% ipython --no-banner

In [1]: import numpy as np

In [2]: from numpy import linalg as LA

In [3]: np.set_printoptions(precision=3, suppress=True, linewidth=160, legacy="1.25")

In [4]: K = np.load("out9.npy")

In [5]: K
Out[5]: 
array([[1, 0, 0],
       [2, 2, 1]])

In [6]: x = np.array([0, -2, 0])

In [7]: h = np.maximum(K @ x, 0)

In [8]: np.flatnonzero(h > 1e-9)
Out[8]: array([], dtype=int64)

In [9]: np.maximum(K @ (3 * x), 0)
Out[9]: array([0, 0])

In [10]: np.tanh(K @ x)
Out[10]: array([ 0.   , -0.999])

In [11]: u, g = K[1], K[0]

In [12]: u @ u
Out[12]: 9

In [13]: u @ g
Out[13]: 2

In [14]: pr = (u @ g) / (u @ u) * u

In [15]: round(LA.norm(u + g) ** 2 + LA.norm(u - g) ** 2, 3)
Out[15]: 20.0

In [16]: np.outer(u, g)
Out[16]: 
array([[2, 0, 0],
       [2, 0, 0],
       [1, 0, 0]])

In [17]: M = np.load("block4.npy")

In [18]: M
Out[18]: 
array([[0, 1],
       [1, 0]])

In [19]: # rows sum to 1

In [20]: np.all(LA.eigvalsh(M) > 0)
Out[20]: False

In [21]: round(float(LA.eigvalsh(M).min()), 3)
Out[21]: -1.0

In [22]: [round(float(LA.det(M[:i, :i])), 2) + 0 for i in range(1, 3)]
Out[22]: [0.0, -1.0]

In [23]: vals, vecs = LA.eigh(M)

In [24]: x = np.array([-2, 0])

In [25]: vecs * np.maximum(vals, 0) @ vecs.T
Out[25]: 
array([[0.5, 0.5],
       [0.5, 0.5]])

In [26]: x @ M @ x
Out[26]: 0

In [27]: np.abs(M).sum(axis=1).max(), np.abs(vals).max()
Out[27]: (1, 1.0)

In [28]: x @ M @ x / (x @ x), vals[0], vals[-1]
Out[28]: (0.0, -1.0, 1.0)

In [29]: (np.sign(vecs[:, -1].round(6)) == np.sign(vecs[0, -1].round(6))).astype(int)
Out[29]: array([1, 1])

In [30]: np.round(vecs * np.abs(vals) @ vecs.T, 3) + 0
Out[30]: 
array([[1., 0.],
       [0., 1.]])

In [31]: LA.eigvalsh(M[1:, 1:])
Out[31]: array([0.])

In [32]: LA.svd(M, compute_uv=False)
Out[32]: array([1., 1.])

In [33]: gram = K.T @ K

In [34]: LA.matrix_rank(gram)
Out[34]: 2

In [35]: (K @ K.T).shape
Out[35]: (2, 2)

In [36]: gram
Out[36]: 
array([[5, 4, 2],
       [4, 4, 2],
       [2, 2, 1]])

In [37]: np.trace(gram), (K ** 2).sum()
Out[37]: (10, 10)

In [38]: round(float(np.trace(LA.pinv(gram) @ gram)), 3)
Out[38]: 2.0

In [39]: LA.lstsq(gram[:-1].T, gram[-1])[2]
Out[39]: 2

In [40]: J = np.loadtxt("run9.csv", delimiter=",")

In [41]: J
Out[41]: 
array([[ 2.795,  0.47 ,  0.982],
       [-1.784,  1.959,  1.406],
       [ 2.341, -1.603, -0.975],
       [ 2.291, -1.645, -1.023],
       [ 0.196, -2.245, -1.981],
       [ 2.318, -1.622, -0.996],
       [-2.423, -1.046, -1.426],
       [ 1.971,  1.471,  1.718],
       [-0.201,  2.245,  1.98 ],
       [-1.425,  2.098,  1.603],
       [-2.93 ,  0.643, -0.007],
       [-2.365, -1.111, -1.473],
       [ 1.074,  1.972,  1.99 ],
       [ 2.826, -0.961, -0.3  ]])

In [42]: # null space of dimension 1

In [43]: Uu, s, Vt = LA.svd(J)

In [44]: s.round(3) + 0
Out[44]: array([8.403, 7.443, 0.   ])

In [45]: Y = Uu[:, :2] @ np.diag(s[:2]) @ Vt[:2]

In [46]: LA.matrix_rank(J, rtol=0.05)
Out[46]: 2

In [47]: LA.matrix_rank(Y)
Out[47]: 2

In [48]: z = J[:, 2] > np.median(J[:, 2])

In [49]: u = J[z].mean(axis=0) - J[~z].mean(axis=0)

In [50]: ((J - J.mean(axis=0)) @ u > 0).astype(int)
Out[50]: array([1, 1, 0, 0, 0, 0, 0, 1, 1, 1, 1, 0, 1, 0])

In [51]: z.astype(int)
Out[51]: array([1, 1, 0, 0, 0, 0, 0, 1, 1, 1, 1, 0, 1, 0])

In [52]: gram = np.cov(J, rowvar=False)

In [53]: np.round(LA.eigvalsh(gram)[::-1], 3) + 0
Out[53]: array([5.399, 4.158, 0.   ])

In [54]: J.std(axis=0)
Out[54]: array([2.083, 1.607, 1.399])

In [55]: np.corrcoef(J.T)
Out[55]: 
array([[ 1.   , -0.256,  0.034],
       [-0.256,  1.   ,  0.958],
       [ 0.034,  0.958,  1.   ]])
